>>> import numpy as np
>>> from numpy import linalg as LA
>>> np.set_printoptions(precision=1, suppress=True, linewidth=200)
>>> mat = np.loadtxt("test1.csv", delimiter=",")
>>> mat
array([[ 1.,  0.,  2.,  2.,  0.,  3.],
       [ 3.,  3.,  2.,  3.,  3.,  3.],
       [ 3.,  1.,  0.,  2.,  0.,  1.],
       [ 0.,  1.,  3.,  2.,  2.,  1.],
       [ 3.,  0.,  1.,  2.,  0.,  3.],
       [ 0.,  3.,  0.,  2.,  2.,  0.],
       [ 3.,  2.,  1.,  0.,  2.,  2.],
       [-5., -6., -2., -4., -6., -3.]])
>>> f, v = mat[4], mat[7]
>>> f @ v
np.float64(-34.0)
>>> f @ f
np.float64(23.0)
>>> p = (f @ v) / (f @ f) * f
>>> v - p
array([-0.6, -6. , -0.5, -1. , -6. ,  1.4])
>>> round(float((v - p) @ f), 1)
0.0
>>> p
array([-4.4, -0. , -1.5, -3. , -0. , -4.4])
>>> U, s, VT = LA.svd(mat, full_matrices=False)
>>> np.sqrt((s ** 2).sum()), round(LA.norm(mat), 1)
(np.float64(17.0), np.float64(17.0))
>>> s
array([15.5,  5.3,  3.8,  2.4,  1.2,  0.5])
>>> np.round(s / s[0], 1) + 0
array([1. , 0.3, 0.2, 0.2, 0.1, 0. ])
>>> np.cumsum(s ** 2) / np.sum(s ** 2)
array([0.8, 0.9, 1. , 1. , 1. , 1. ])
>>> np.abs(U[:, 0]).round(6).argmax()
np.int64(7)
>>> U.shape, s.shape, VT.shape
((8, 6), (6,), (6, 6))
>>> np.round(VT @ VT.T, 1) + 0
array([[1., 0., 0., 0., 0., 0.],
       [0., 1., 0., 0., 0., 0.],
       [0., 0., 1., 0., 0., 0.],
       [0., 0., 0., 1., 0., 0.],
       [0., 0., 0., 0., 1., 0.],
       [0., 0., 0., 0., 0., 1.]])
>>> np.round(U.T @ mat @ VT.T, 1) + 0
array([[15.5,  0. ,  0. ,  0. ,  0. ,  0. ],
       [ 0. ,  5.3,  0. ,  0. ,  0. ,  0. ],
       [ 0. ,  0. ,  3.8,  0. ,  0. ,  0. ],
       [ 0. ,  0. ,  0. ,  2.4,  0. ,  0. ],
       [ 0. ,  0. ,  0. ,  0. ,  1.2,  0. ],
       [ 0. ,  0. ,  0. ,  0. ,  0. ,  0.5]])
>>> np.allclose(U * s @ VT, mat)
True
>>> x0 = np.array([3, 3, 3, -3, 3, -2])
>>> y = mat @ x0
>>> LA.lstsq(mat, y)[0]
array([ 3.,  3.,  3., -3.,  3., -2.])
>>> np.round(LA.pinv(mat) @ mat, 1) + 0
array([[1., 0., 0., 0., 0., 0.],
       [0., 1., 0., 0., 0., 0.],
       [0., 0., 1., 0., 0., 0.],
       [0., 0., 0., 1., 0., 0.],
       [0., 0., 0., 0., 1., 0.],
       [0., 0., 0., 0., 0., 1.]])
>>> rng = np.random.default_rng(58741)
>>> y = y + 0.3 * rng.normal(size=8)
>>> y
array([ -2.9,  18.1,   4.7,  10.2,  -0.1,   8.9,  20. , -39.1])
>>> beta, *_ = LA.lstsq(mat, y)
>>> round(LA.norm(y - mat @ beta), 1)
np.float64(0.2)
>>> np.round(mat.T @ (y - mat @ beta), 1) + 0
array([0., 0., 0., 0., 0., 0.])
>>> A = np.loadtxt("run14.csv", delimiter=",")
>>> A
array([[0., 1., 3., 0., 2., 1., 1., 0., 2., 3., 3., 1., 2., 2., 3., 1.],
       [0., 2., 3., 3., 3., 3., 0., 0., 2., 2., 1., 0., 0., 0., 3., 2.],
       [0., 2., 0., 2., 0., 1., 2., 2., 3., 2., 3., 1., 3., 1., 1., 1.],
       [0., 2., 1., 1., 0., 2., 2., 0., 2., 2., 3., 2., 3., 0., 2., 3.],
       [0., 0., 3., 3., 0., 0., 2., 1., 1., 3., 1., 0., 2., 1., 3., 2.],
       [2., 1., 0., 0., 2., 2., 3., 3., 3., 0., 3., 0., 1., 0., 3., 1.],
       [1., 2., 2., 3., 3., 3., 2., 3., 1., 2., 3., 0., 0., 1., 2., 3.],
       [0., 3., 2., 0., 0., 2., 3., 1., 1., 1., 3., 1., 3., 0., 1., 1.],
       [3., 2., 1., 1., 3., 0., 0., 2., 3., 2., 2., 0., 1., 1., 0., 1.],
       [2., 2., 2., 3., 0., 3., 1., 1., 2., 3., 1., 2., 2., 1., 1., 2.],
       [2., 0., 2., 1., 1., 0., 2., 3., 2., 0., 1., 3., 3., 0., 2., 2.],
       [3., 0., 2., 3., 0., 2., 1., 2., 1., 1., 0., 0., 3., 2., 3., 1.],
       [3., 2., 2., 1., 1., 3., 0., 1., 3., 0., 1., 1., 2., 2., 1., 2.],
       [0., 3., 0., 0., 0., 1., 0., 0., 1., 2., 2., 1., 2., 3., 2., 3.],
       [1., 3., 1., 2., 0., 2., 2., 2., 2., 3., 1., 2., 2., 3., 0., 1.],
       [2., 2., 1., 0., 2., 1., 0., 3., 1., 3., 3., 2., 2., 1., 0., 3.]])
>>> idx = rng.permutation(16)
>>> idx
array([ 4,  6, 11, 13,  3,  9, 14, 12,  0,  2,  1, 10,  8,  7, 15,  5])
>>> A2 = A[idx][:, idx]
>>> np.sort(np.abs(LA.eigvals(A2)))
array([ 1.1,  1.1,  2.3,  2.3,  2.5,  2.6,  3.1,  3.1,  3.3,  3.3,  3.9,  3.9,  3.9,  3.9,  4.5, 24.6])
>>> np.allclose(A2, A)
False
>>> np.diag(A2)
array([0., 2., 0., 3., 1., 3., 0., 2., 0., 0., 2., 1., 3., 1., 3., 2.])
